% python3 -q
>>> import numpy as np
>>> from numpy import linalg as LA
>>> np.set_printoptions(suppress=True, linewidth=140)
>>> def tidy(a):
...     return np.round(a, 3) + 0
... 
>>> F = np.loadtxt("layer7.csv", delimiter=",")
>>> print(F)
[[ -2.808  16.709 -28.829]
 [ -1.828  11.141 -21.528]
 [ -1.346   8.564 -18.003]
 [ -0.853   6.045 -14.408]
 [ -0.389   3.791 -10.985]
 [ -0.106   2.478  -8.832]
 [  0.17    1.242  -6.596]
 [  0.454  -0.051  -3.627]
 [  0.486  -0.231  -3.026]
 [  0.402  -0.414  -1.053]
 [  0.202  -0.21   -0.372]
 [  0.198  -0.206  -0.364]
 [  0.024  -0.024  -0.037]
 [ -0.104   0.101   0.144]
 [ -1.349   0.841   1.254]
 [ -2.418   0.853   2.185]
 [ -2.682   0.779   2.448]
 [ -3.357   0.462   3.192]
 [ -3.676   0.251   3.581]
 [ -5.906  -2.192   6.978]
 [ -7.168  -4.256   9.421]
 [-10.268 -11.143  16.931]]
>>> vec = np.array([3, 3, 4])
>>> y = F @ vec
>>> print(tidy(LA.lstsq(F, y)[0]))
[3. 3. 4.]
>>> print(tidy(LA.pinv(F) @ F))
[[1. 0. 0.]
 [0. 1. 0.]
 [0. 0. 1.]]
>>> rng = np.random.default_rng(44299)
>>> y = y + 0.05 * rng.normal(size=22)
>>> print(tidy(y))
[-73.645 -58.189 -50.383 -42.123 -33.794 -28.259 -22.229 -13.246 -11.245  -4.227  -1.53   -1.456  -0.198   0.59    3.476   4.024   4.012
   4.083   3.98    3.616   3.468   3.43 ]
>>> c, *_ = LA.lstsq(F, y)
>>> print(tidy(F.T @ (y - F @ c)))
[0. 0. 0.]
>>> print([round(float(LA.norm(LA.solve(F.T @ F + lam * np.eye(3), F.T @ y))), 2) for lam in (0, 1, 10, 100)])
[5.83, 5.74, 5.05, 3.09]
>>> d = LA.norm(F[:, None] - F[None], axis=-1)
>>> print(np.flatnonzero(d[16] < d.mean() / 2))
[ 8  9 10 11 12 13 14 15 16 17 18 19]
>>> print(np.unravel_index(d.round(6).argmax(), d.shape))
(np.int64(0), np.int64(21))
>>> print(LA.matrix_rank(d ** 2))
5
>>> q, Rm = LA.qr(F)
>>> print(tidy(q.T @ q))
[[1. 0. 0.]
 [0. 1. 0.]
 [0. 0. 1.]]
>>> print(tidy(np.trace(q @ q.T)))
3.0
>>> print(LA.matrix_rank(F))
3
>>> print(tidy(F.mean(axis=0)))
[-1.924  1.57  -3.251]
>>> print(np.unravel_index(np.abs(F).argmax(), F.shape))
(np.int64(0), np.int64(2))
>>> print(tidy(F.sum(axis=0)))
[-42.322  34.53  -71.526]
>>> print(tidy(LA.norm(F)))
59.013
>>> print(tidy(LA.svd(F, compute_uv=False)))
[56.609 15.397  6.4  ]
>>> labels = F[:, 1] > np.median(F[:, 1])
>>> f = F[labels].mean(axis=0) - F[~labels].mean(axis=0)
>>> print(tidy((((F - F.mean(axis=0)) @ f > 0) == labels).mean()))
0.818
>>> print(tidy(f))
[  0.763   6.48  -11.698]
>>> A = np.load("w.npy")
>>> print(A)
[[ 1.1 -1.   2. ]
 [ 2.  -1.9 -2. ]
 [ 1.  -1.   2.1]]
>>> labels = rng.permutation(3)
>>> print(labels)
[0 2 1]
>>> M2 = A[labels][:, labels]
>>> print(tidy(LA.det(M2)), tidy(LA.det(A[labels])))
-0.589 0.589
>>> print(np.diag(M2))
[ 1.1  2.1 -1.9]
>>> print(np.allclose(M2, A))
False
